In [1]: import numpy as np

In [2]: from numpy import linalg as LA

In [3]: np.set_printoptions(precision=1, suppress=True, linewidth=100, floatmode="fixed")

In [4]: E = np.load("out2.npy")

In [5]: E
Out[5]: 
array([[ 0, -1, -1,  1],
       [ 1,  0,  1,  1],
       [ 1, -1,  0,  0],
       [-1, -1,  0,  0]])

In [6]: # antisymmetric, zero diagonal

In [7]: x0 = np.array([8, -9, 2, -2])

In [8]: a = np.maximum(E @ x0, 0)

In [9]: np.flatnonzero(a > 1e-9)
Out[9]: array([0, 1, 2, 3])

In [10]: np.tanh(E @ x0)
Out[10]: array([1.0, 1.0, 1.0, 0.8])

In [11]: a
Out[11]: array([ 5,  8, 17,  1])

In [12]: E * (a > 1e-9)[:, None]
Out[12]: 
array([[ 0, -1, -1,  1],
       [ 1,  0,  1,  1],
       [ 1, -1,  0,  0],
       [-1, -1,  0,  0]])

In [13]: np.diff(E, axis=0)
Out[13]: 
array([[ 1,  1,  2,  0],
       [ 0, -1, -1, -1],
       [-2,  0,  0,  0]])

In [14]: LA.matrix_rank(E)
Out[14]: np.int64(4)

In [15]: round(float(LA.norm(E)), 1)
Out[15]: 3.2

In [16]: LA.rank(E)
AttributeError: module 'numpy.linalg' has no attribute 'rank'


In [17]: LA.svd(E, compute_uv=False)
Out[17]: array([2.0, 2.0, 1.0, 1.0])

In [18]: E.shape
Out[18]: (4, 4)

In [19]: np.unravel_index(np.abs(E).argmax(), E.shape)
Out[19]: (np.int64(0), np.int64(1))

In [20]: np.zeros(4, 4)
TypeError: Cannot interpret '4' as a data type


In [21]: E[:, 4]
IndexError: index 4 is out of bounds for axis 1 with size 4


In [22]: np.abs(E).max()
Out[22]: np.int64(1)

In [23]: Q, R = LA.qr(E)

In [24]: R.round(1) + 0
Out[24]: 
array([[-1.7,  0.0, -0.6, -0.6],
       [ 0.0, -1.7, -0.6,  0.6],
       [ 0.0,  0.0, -1.2,  0.0],
       [ 0.0,  0.0,  0.0,  1.2]])

In [25]: np.abs(np.diag(R))
Out[25]: array([1.7, 1.7, 1.2, 1.2])

In [26]: round(float(np.trace(Q @ Q.T)), 1)
Out[26]: 4.0

In [27]: np.allclose(R.T @ R, E.T @ E)
Out[27]: True

In [28]: np.round(Q.T @ Q, 1) + 0
Out[28]: 
array([[1.0, 0.0, 0.0, 0.0],
       [0.0, 1.0, 0.0, 0.0],
       [0.0, 0.0, 1.0, 0.0],
       [0.0, 0.0, 0.0, 1.0]])

In [29]: np.round(Q @ R, 1) + 0
Out[29]: 
array([[ 0.0, -1.0, -1.0,  1.0],
       [ 1.0,  0.0,  1.0,  1.0],
       [ 1.0, -1.0,  0.0,  0.0],
       [-1.0, -1.0,  0.0,  0.0]])

In [30]: np.round(np.poly(E), 1) + 0
Out[30]: array([1.0, 0.0, 5.0, 0.0, 4.0])

In [31]: np.einsum("ii->", E)
Out[31]: np.int64(0)

In [32]: round(float(LA.det(2 * E)), 1), np.round(LA.det(E), 1)
Out[32]: (64.0, np.float64(4.0))

In [33]: LA.eigvals(E)
Out[33]: array([0.0+2.0j, 0.0-2.0j, 0.0+1.0j, 0.0-1.0j])

In [34]: X = np.loadtxt("dump.csv", delimiter=",")

In [35]: X.round(1) + 0
Out[35]: 
array([[ 18.9, -27.5,  40.9,   3.1],
       [ 14.8, -18.4,  29.7,   0.0],
       [ 10.8, -11.0,  20.1,  -2.0],
       [ 10.5, -10.5,  19.4,  -2.1],
       [  9.3,  -8.5,  16.6,  -2.5],
       [  7.6,  -6.1,  13.2,  -2.9],
       [  2.5,  -0.7,   3.9,  -2.3],
       [  1.3,   0.0,   2.0,  -1.5],
       [ -0.2,  -0.4,  -1.0,   1.0],
       [  0.0,  -0.6,  -1.6,   1.5],
       [  0.3,  -0.7,  -2.1,   1.6],
       [  0.4,  -0.7,  -2.2,   1.6],
       [  1.2,  -0.4,  -3.1,   1.4],
       [ 10.2,  10.7, -16.6,  -9.0]])

In [36]: round(float(LA.norm(X[1] - X[10])), 1)
Out[36]: 39.2

In [37]: np.round(LA.norm(X, 2), 1)
Out[37]: np.float64(80.0)

In [38]: np.round(LA.norm(X, 1), 1), np.round(LA.norm(X, np.inf), 1)
Out[38]: (np.float64(172.5), np.float64(90.4))

In [39]: LA.norm(X, axis=1).argmax()
Out[39]: np.int64(0)

In [40]: LA.norm(X, axis=1)
Out[40]: array([52.9, 38.0, 25.4, 24.5, 21.0, 16.7,  5.2,  2.8,  1.5,  2.3,  2.7,  2.9,  3.7, 24.0])

In [41]: np.round(LA.norm(X[1], 1), 1), round(float(LA.norm(X[1], np.inf)), 1)
Out[41]: (np.float64(63.0), 29.7)

In [42]: LA.norm(X, axis=0)
Out[42]: array([32.6, 39.4, 64.1, 11.5])

In [43]: M = np.array([[-0.5, -0.3, -1.4],
    ...:     [0.3, -1.0, 0.1],
    ...:     [-0.8, 0.7, -0.3],
    ...:     [-0.2, -1.1, -1.0]])

In [44]: M
Out[44]: 
array([[-0.5, -0.3, -1.4],
       [ 0.3, -1.0,  0.1],
       [-0.8,  0.7, -0.3],
       [-0.2, -1.1, -1.0]])

In [45]: A2 = np.c_[M[:, :2] @ np.array([[-2, -2], [2, -1]]), np.array([-8, -4, 7, -9])]

In [46]: A2
Out[46]: 
array([[ 0.4,  1.3, -8.0],
       [-2.6,  0.4, -4.0],
       [ 3.0,  0.9,  7.0],
       [-1.8,  1.5, -9.0]])

In [47]: LA.matrix_rank(np.c_[M, A2])
Out[47]: np.int64(4)

In [48]: np.round(LA.lstsq(M, A2[:, 0])[0], 1) + 0
Out[48]: array([-2.0,  2.0,  0.0])

In [49]: hat = M @ LA.solve(M.T @ M, M.T)

In [50]: np.round((np.eye(4) - hat) @ M, 1) + 0
Out[50]: 
array([[0.0, 0.0, 0.0],
       [0.0, 0.0, 0.0],
       [0.0, 0.0, 0.0],
       [0.0, 0.0, 0.0]])

In [51]: np.round(LA.eigvalsh(hat), 1) + 0
Out[51]: array([0.0, 1.0, 1.0, 1.0])

In [52]: hat.round(1) + 0
Out[52]: 
array([[ 0.8, -0.3,  0.0,  0.3],
       [-0.3,  0.6, -0.1,  0.4],
       [ 0.0, -0.1,  1.0,  0.1],
       [ 0.3,  0.4,  0.1,  0.6]])

In [53]: np.diag(hat)
Out[53]: array([0.8, 0.6, 1.0, 0.6])

In [54]: evals, V = LA.eigh(hat)

In [55]: x0 = np.array([-2, -2, 0, 0])

In [56]: np.round(V * np.abs(evals) @ V.T, 1) + 0
Out[56]: 
array([[ 0.8, -0.3,  0.0,  0.3],
       [-0.3,  0.6, -0.1,  0.4],
       [ 0.0, -0.1,  1.0,  0.1],
       [ 0.3,  0.4,  0.1,  0.6]])

In [57]: round(x0 @ hat @ x0 / (x0 @ x0), 1), round(evals[0], 1), np.round(evals[-1], 1)
Out[57]: (np.float64(0.4), np.float64(0.0), np.float64(1.0))

In [58]: np.round(V * np.maximum(evals, 0) @ V.T, 1) + 0
Out[58]: 
array([[ 0.8, -0.3,  0.0,  0.3],
       [-0.3,  0.6, -0.1,  0.4],
       [ 0.0, -0.1,  1.0,  0.1],
       [ 0.3,  0.4,  0.1,  0.6]])

In [59]: LA.eigvalsh(hat[1:, 1:])
Out[59]: array([0.2, 1.0, 1.0])

In [60]: round(np.abs(hat).sum(axis=1).max(), 1), np.round(np.abs(evals).max(), 1)
Out[60]: (np.float64(1.4), np.float64(1.0))

In [61]: basis = np.array([[-2, -3, -1, -2], [3, 1, -3, 0]])

In [62]: rng = np.random.default_rng(5505)

In [63]: mat = rng.normal(size=(11, 2)) @ basis + np.array([8, 6, 7, -8])

In [64]: mat
Out[64]: 
array([[  3.7,   4.6,  11.4,  -7.9],
       [ 10.6,   4.5,   1.4, -10.0],
       [  5.2,   3.4,   7.6,  -9.4],
       [  5.8,   4.9,   8.7,  -8.3],
       [ 12.3,   9.3,   5.2,  -6.4],
       [  8.2,   6.5,   7.3,  -7.6],
       [  7.8,   5.7,   7.0,  -8.2],
       [  5.9,   7.1,  11.4,  -6.5],
       [ 12.3,   8.3,   3.7,  -7.3],
       [  6.6,   1.8,   3.6, -11.2],
       [  7.5,   6.1,   7.7,  -7.8]])

In [65]: T = np.stack([mat, 2 * mat, mat[::-1]])

In [66]: (T @ mat.T).shape
Out[66]: (3, 11, 11)

In [67]: LA.matrix_rank(T)
Out[67]: array([3, 3, 3])

In [68]: np.einsum("bij,cij->bc", T, T)
Out[68]: 
array([[ 2531.8,  5063.6,  2322.5],
       [ 5063.6, 10127.2,  4645.0],
       [ 2322.5,  4645.0,  2531.8]])

In [69]: LA.matrix_rank(T.reshape(3, -1))
Out[69]: np.int64(2)
